% python3 -q
>>> import numpy as np
>>> np.set_printoptions(precision=2, suppress=True, linewidth=120, legacy="1.25")
>>> rng = np.random.default_rng(70779)
>>> m1 = np.eye(10, dtype=int)[rng.permutation(10)]
>>> print(m1)
[[0 1 0 0 0 0 0 0 0 0]
 [0 0 0 0 0 1 0 0 0 0]
 [1 0 0 0 0 0 0 0 0 0]
 [0 0 0 0 1 0 0 0 0 0]
 [0 0 0 1 0 0 0 0 0 0]
 [0 0 0 0 0 0 0 0 0 1]
 [0 0 0 0 0 0 1 0 0 0]
 [0 0 0 0 0 0 0 1 0 0]
 [0 0 1 0 0 0 0 0 0 0]
 [0 0 0 0 0 0 0 0 1 0]]
>>> other = m1 / np.linalg.norm(m1, axis=1, keepdims=True)
>>> G = other @ other.T
>>> print(G)
[[1. 0. 0. 0. 0. 0. 0. 0. 0. 0.]
 [0. 1. 0. 0. 0. 0. 0. 0. 0. 0.]
 [0. 0. 1. 0. 0. 0. 0. 0. 0. 0.]
 [0. 0. 0. 1. 0. 0. 0. 0. 0. 0.]
 [0. 0. 0. 0. 1. 0. 0. 0. 0. 0.]
 [0. 0. 0. 0. 0. 1. 0. 0. 0. 0.]
 [0. 0. 0. 0. 0. 0. 1. 0. 0. 0.]
 [0. 0. 0. 0. 0. 0. 0. 1. 0. 0.]
 [0. 0. 0. 0. 0. 0. 0. 0. 1. 0.]
 [0. 0. 0. 0. 0. 0. 0. 0. 0. 1.]]
>>> print(G[3])
[0. 0. 0. 1. 0. 0. 0. 0. 0. 0.]
>>> print(np.linalg.norm(other, axis=1))
[1. 1. 1. 1. 1. 1. 1. 1. 1. 1.]
>>> print(np.degrees(np.arccos(np.clip(G[3, 9], -1, 1))))
90.0
>>> print(np.linalg.matrix_power(m1, 2))
[[0 0 0 0 0 1 0 0 0 0]
 [0 0 0 0 0 0 0 0 0 1]
 [0 1 0 0 0 0 0 0 0 0]
 [0 0 0 1 0 0 0 0 0 0]
 [0 0 0 0 1 0 0 0 0 0]
 [0 0 0 0 0 0 0 0 1 0]
 [0 0 0 0 0 0 1 0 0 0]
 [0 0 0 0 0 0 0 1 0 0]
 [1 0 0 0 0 0 0 0 0 0]
 [0 0 1 0 0 0 0 0 0 0]]
>>> p = np.eye(10)[7]
>>> for _ in range(4):
...     p = p @ m1
...     print(p.round(2))
... 
[0. 0. 0. 0. 0. 0. 0. 1. 0. 0.]
[0. 0. 0. 0. 0. 0. 0. 1. 0. 0.]
[0. 0. 0. 0. 0. 0. 0. 1. 0. 0.]
[0. 0. 0. 0. 0. 0. 0. 1. 0. 0.]
>>> print(m1.T @ m1)
[[1 0 0 0 0 0 0 0 0 0]
 [0 1 0 0 0 0 0 0 0 0]
 [0 0 1 0 0 0 0 0 0 0]
 [0 0 0 1 0 0 0 0 0 0]
 [0 0 0 0 1 0 0 0 0 0]
 [0 0 0 0 0 1 0 0 0 0]
 [0 0 0 0 0 0 1 0 0 0]
 [0 0 0 0 0 0 0 1 0 0]
 [0 0 0 0 0 0 0 0 1 0]
 [0 0 0 0 0 0 0 0 0 1]]
>>> print(np.linalg.norm(m1, axis=0))
[1. 1. 1. 1. 1. 1. 1. 1. 1. 1.]
>>> print(m1 @ m1.T)
[[1 0 0 0 0 0 0 0 0 0]
 [0 1 0 0 0 0 0 0 0 0]
 [0 0 1 0 0 0 0 0 0 0]
 [0 0 0 1 0 0 0 0 0 0]
 [0 0 0 0 1 0 0 0 0 0]
 [0 0 0 0 0 1 0 0 0 0]
 [0 0 0 0 0 0 1 0 0 0]
 [0 0 0 0 0 0 0 1 0 0]
 [0 0 0 0 0 0 0 0 1 0]
 [0 0 0 0 0 0 0 0 0 1]]
>>> print(np.linalg.svd(m1, compute_uv=False))
[1. 1. 1. 1. 1. 1. 1. 1. 1. 1.]
>>> print((m1 != 0).astype(int))
[[0 1 0 0 0 0 0 0 0 0]
 [0 0 0 0 0 1 0 0 0 0]
 [1 0 0 0 0 0 0 0 0 0]
 [0 0 0 0 1 0 0 0 0 0]
 [0 0 0 1 0 0 0 0 0 0]
 [0 0 0 0 0 0 0 0 0 1]
 [0 0 0 0 0 0 1 0 0 0]
 [0 0 0 0 0 0 0 1 0 0]
 [0 0 1 0 0 0 0 0 0 0]
 [0 0 0 0 0 0 0 0 1 0]]
>>> print(round(np.linalg.det(m1), 2))
1.0
>>> other = np.array([[9, 2, 2, 7, 9, 1, 8, 8, 4, 2],
...     [3, 4, 6, 6, 3, 0, 8, 5, 6, 7],
...     [2, 7, 6, 2, 9, 0, 4, 4, 5, 7],
...     [3, 8, 8, 6, 3, 9, 5, 8, 6, 1],
...     [0, 5, 3, 0, 4, 3, 7, 9, 4, 0],
...     [1, 1, 5, 5, 9, 4, 3, 1, 3, 5],
...     [4, 5, 3, 2, 1, 8, 5, 4, 3, 1],
...     [7, 3, 0, 8, 6, 3, 3, 2, 5, 6],
...     [9, 8, 8, 7, 1, 9, 1, 7, 7, 1],
...     [9, 8, 2, 2, 5, 8, 7, 4, 7, 3]])
>>> data = other - other.T
>>> print(data)
[[ 0 -1  0  4  9  0  4  1 -5 -7]
 [ 1  0 -1 -2 -2 -1  3  2 -2 -1]
 [ 0  1  0 -6  6 -5  1  4 -3  5]
 [-4  2  6  0  3  4  3  0 -1 -1]
 [-9  2 -6 -3  0 -6  6  3  3 -5]
 [ 0  1  5 -4  6  0 -5 -2 -6 -3]
 [-4 -3 -1 -3 -6  5  0  1  2 -6]
 [-1 -2 -4  0 -3  2 -1  0 -2  2]
 [ 5  2  3  1 -3  6 -2  2  0 -6]
 [ 7  1 -5  1  5  3  6 -2  6  0]]
>>> O, R = np.linalg.qr(data)
>>> print(np.round(O @ R, 2) + 0)
[[ 0. -1.  0.  4.  9.  0.  4.  1. -5. -7.]
 [ 1.  0. -1. -2. -2. -1.  3.  2. -2. -1.]
 [ 0.  1.  0. -6.  6. -5.  1.  4. -3.  5.]
 [-4.  2.  6.  0.  3.  4.  3.  0. -1. -1.]
 [-9.  2. -6. -3.  0. -6.  6.  3.  3. -5.]
 [ 0.  1.  5. -4.  6.  0. -5. -2. -6. -3.]
 [-4. -3. -1. -3. -6.  5.  0.  1.  2. -6.]
 [-1. -2. -4.  0. -3.  2. -1.  0. -2.  2.]
 [ 5.  2.  3.  1. -3.  6. -2.  2.  0. -6.]
 [ 7.  1. -5.  1.  5.  3.  6. -2.  6.  0.]]
>>> print(np.round(O.T @ O, 2) + 0)
[[1. 0. 0. 0. 0. 0. 0. 0. 0. 0.]
 [0. 1. 0. 0. 0. 0. 0. 0. 0. 0.]
 [0. 0. 1. 0. 0. 0. 0. 0. 0. 0.]
 [0. 0. 0. 1. 0. 0. 0. 0. 0. 0.]
 [0. 0. 0. 0. 1. 0. 0. 0. 0. 0.]
 [0. 0. 0. 0. 0. 1. 0. 0. 0. 0.]
 [0. 0. 0. 0. 0. 0. 1. 0. 0. 0.]
 [0. 0. 0. 0. 0. 0. 0. 1. 0. 0.]
 [0. 0. 0. 0. 0. 0. 0. 0. 1. 0.]
 [0. 0. 0. 0. 0. 0. 0. 0. 0. 1.]]
>>> print(np.abs(np.diag(R)))
[13.75  5.37 11.75  8.73 14.3   8.9   6.52  4.88  5.34  9.74]
>>> print(np.trace(O @ O.T))
10.0
>>> x0 = np.array([3, 2, 2, 5, 1, -1, -2, 0, 3, -2])
>>> print(x0 @ data @ x0)
0
>>> O = np.linalg.solve(np.eye(10) - data, np.eye(10) + data)
>>> print(np.round(O @ O.T, 2) + 0)
[[1. 0. 0. 0. 0. 0. 0. 0. 0. 0.]
 [0. 1. 0. 0. 0. 0. 0. 0. 0. 0.]
 [0. 0. 1. 0. 0. 0. 0. 0. 0. 0.]
 [0. 0. 0. 1. 0. 0. 0. 0. 0. 0.]
 [0. 0. 0. 0. 1. 0. 0. 0. 0. 0.]
 [0. 0. 0. 0. 0. 1. 0. 0. 0. 0.]
 [0. 0. 0. 0. 0. 0. 1. 0. 0. 0.]
 [0. 0. 0. 0. 0. 0. 0. 1. 0. 0.]
 [0. 0. 0. 0. 0. 0. 0. 0. 1. 0.]
 [0. 0. 0. 0. 0. 0. 0. 0. 0. 1.]]
>>> x0 = np.array([-1, 0, -3, -3, 5, 5, 5, 2, -3, 3])
>>> h1 = np.maximum(data @ x0, 0)
>>> print(data * (h1 > 1e-9)[:, None])
[[ 0 -1  0  4  9  0  4  1 -5 -7]
 [ 1  0 -1 -2 -2 -1  3  2 -2 -1]
 [ 0  1  0 -6  6 -5  1  4 -3  5]
 [-4  2  6  0  3  4  3  0 -1 -1]
 [-9  2 -6 -3  0 -6  6  3  3 -5]
 [ 0  1  5 -4  6  0 -5 -2 -6 -3]
 [ 0  0  0  0  0  0  0  0  0  0]
 [-1 -2 -4  0 -3  2 -1  0 -2  2]
 [ 0  0  0  0  0  0  0  0  0  0]
 [ 7  1 -5  1  5  3  6 -2  6  0]]
>>> print(np.flatnonzero(h1 > 1e-9))
[0 1 2 3 4 5 7 9]
>>> feats = np.load("m.npy")
>>> print(feats)
[[ 0.23 -0.33 -0.77 -0.11 -0.11  0.33  0.33]
 [-0.33  0.86 -0.33 -0.05 -0.05  0.14  0.14]
 [-0.77 -0.33  0.23 -0.11 -0.11  0.33  0.33]
 [-0.11 -0.05 -0.11  0.98 -0.02  0.05  0.05]
 [-0.11 -0.05 -0.11 -0.02  0.98  0.05  0.05]
 [ 0.33  0.14  0.33  0.05  0.05  0.86 -0.14]
 [ 0.33  0.14  0.33  0.05  0.05 -0.14  0.86]]
>>> w, evecs = np.linalg.eigh(feats)
>>> x0 = np.array([0, 2, -3, 1, -1, -2, 3])
>>> print(round(float(np.abs(feats).sum(axis=1).max()), 2), round(np.abs(w).max(), 2))
2.21 1.0
>>> print(np.round(x0 @ feats @ x0, 2))
22.9
